$ python -q
>>> import numpy as np
>>> from numpy import linalg as LA
>>> np.set_printoptions(precision=1, suppress=True, linewidth=200)
>>> rng = np.random.default_rng(80)
>>> t = np.sort(rng.uniform(-2, 2, 22))
>>> M = np.c_[t, t ** 2, t ** 3] @ np.array([[-1, -9, 3, 3], [-8, 5, -3, 3], [-7, -9, -2, -4]])
>>> M
array([[ 22.3, 100.2,  -2.6,  33.9],
       [ 18.9,  91.2,  -3.1,  30.2],
       [  6.6,  53.2,  -4.5,  15. ],
       [  4.6,  45.7,  -4.6,  12.1],
       [  0.8,  28.1,  -4.3,   5.7],
       [ -0.7,  16.1,  -3.4,   1.9],
       [ -0.7,  15.1,  -3.3,   1.6],
       [ -0.7,  14.7,  -3.3,   1.5],
       [ -0.8,   9.2,  -2.5,   0.1],
       [ -0.4,  -1.3,   0.4,   0.5],
       [ -1.5,  -2.8,   0.6,   1.2],
       [ -1.6,  -2.9,   0.6,   1.2],
       [ -1.9,  -3.2,   0.6,   1.3],
       [ -2.5,  -3.7,   0.6,   1.5],
       [ -3.3,  -4.3,   0.5,   1.7],
       [ -4.2,  -5. ,   0.4,   1.9],
       [ -5.5,  -5.9,   0.2,   2.1],
       [-14. , -11.7,  -1.5,   2.1],
       [-15.3, -12.5,  -1.8,   2.1],
       [-15.6, -12.7,  -1.9,   2. ],
       [-20.2, -15.9,  -3. ,   1.6],
       [-34.5, -26.2,  -6.7,  -0.6]])
>>> # rank 3
>>> x = np.array([2, 0, -3, -2])
>>> a = np.maximum(M @ x, 0)
>>> np.tanh(M @ x)
array([-1. , -1. , -1. , -0.9,  1. ,  1. ,  1. ,  1. ,  1. , -1. , -1. , -1. , -1. , -1. , -1. , -1. , -1. , -1. , -1. , -1. , -1. , -1. ])
>>> M.T @ a
array([-13.3, 373.5, -78.4,  43.5])
>>> cen = M - M.mean(axis=0)
>>> U, sig, Vt = LA.svd(cen, full_matrices=False)
>>> np.abs(Vt[0]).argmax()
np.int64(1)
>>> np.round(Vt[0] * np.sign(Vt[0, np.abs(Vt[0]).argmax()]), 1) + 0
array([0.3, 0.9, 0. , 0.2])
>>> (np.sign(U[:, 0]) == np.sign(U[0, 0])).astype(int)
array([1, 1, 1, 1, 1, 1, 1, 1, 0, 0, 0, 0, 0, 0, 0, 0, 0, 0, 0, 0, 0, 0])
>>> np.searchsorted(np.cumsum(sig ** 2) / (sig ** 2).sum(), 0.9) + 1
np.int64(1)
>>> X = np.loadtxt("w.csv", delimiter=",")
>>> X
array([[ 1.,  0.,  0.,  0.,  0.,  0.,  0.,  0.],
       [-1., -2.,  0.,  0.,  0.,  0.,  0.,  0.],
       [ 2.,  3.,  1.,  0.,  0.,  0.,  0.,  0.],
       [-3.,  1.,  0.,  2.,  0.,  0.,  0.,  0.],
       [ 2.,  0.,  2.,  2.,  1.,  0.,  0.,  0.],
       [ 0., -1., -1.,  2.,  0.,  3.,  0.,  0.],
       [ 1.,  1.,  0.,  2., -1., -1., -3.,  0.],
       [-2., -3.,  3.,  3., -1.,  0.,  0., -2.]])
>>> round(LA.det(X), 1)
np.float64(-72.0)
>>> (X + X.T) / 2
array([[ 1. , -0.5,  1. , -1.5,  1. ,  0. ,  0.5, -1. ],
       [-0.5, -2. ,  1.5,  0.5,  0. , -0.5,  0.5, -1.5],
       [ 1. ,  1.5,  1. ,  0. ,  1. , -0.5,  0. ,  1.5],
       [-1.5,  0.5,  0. ,  2. ,  1. ,  1. ,  1. ,  1.5],
       [ 1. ,  0. ,  1. ,  1. ,  1. ,  0. , -0.5, -0.5],
       [ 0. , -0.5, -0.5,  1. ,  0. ,  3. , -0.5,  0. ],
       [ 0.5,  0.5,  0. ,  1. , -0.5, -0.5, -3. ,  0. ],
       [-1. , -1.5,  1.5,  1.5, -0.5,  0. ,  0. , -2. ]])
>>> np.round(np.abs(LA.eigvals(X)).max(), 1)
np.float64(3.0)
>>> LA.matrix_power(X, 3)
array([[  1.,   0.,   0.,   0.,   0.,   0.,   0.,   0.],
       [ -3.,  -8.,   0.,   0.,   0.,   0.,   0.,   0.],
       [  6.,   9.,   1.,   0.,   0.,   0.,   0.,   0.],
       [-22.,   4.,   0.,   8.,   0.,   0.,   0.,   0.],
       [-14.,   2.,   6.,  14.,   1.,   0.,   0.,   0.],
       [-43.,  -7., -13.,  38.,   0.,  27.,   0.,   0.],
       [ 20.,   4.,   3.,  10.,  -7.,  -9., -27.,   0.],
       [-34., -77.,   9.,  10.,  -3.,   0.,   0.,  -8.]])
>>> np.allclose(X, X.T)
False
>>> X.inv()
Traceback (most recent call last):
  File "<python-input-25>", line 1, in <module>
    X.inv()
    ^^^^^
AttributeError: 'numpy.ndarray' object has no attribute 'inv'
>>> X @ X
array([[  1.,   0.,   0.,   0.,   0.,   0.,   0.,   0.],
       [  1.,   4.,   0.,   0.,   0.,   0.,   0.,   0.],
       [  1.,  -3.,   1.,   0.,   0.,   0.,   0.,   0.],
       [-10.,   0.,   0.,   4.,   0.,   0.,   0.,   0.],
       [  2.,   8.,   4.,   6.,   1.,   0.,   0.,   0.],
       [ -7.,  -2.,  -4.,  10.,   0.,   9.,   0.,   0.],
       [-11.,  -2.,  -1.,  -6.,   2.,   0.,   9.,   0.],
       [  0.,  24.,  -5.,  -2.,   1.,   0.,   0.,   4.]])
>>> np.trace(X)
np.float64(1.0)
>>> assert X == X.T
Traceback (most recent call last):
  File "<python-input-28>", line 1, in <module>
    assert X == X.T
           ^^^^^^^^
ValueError: The truth value of an array with more than one element is ambiguous. Use a.any() or a.all()
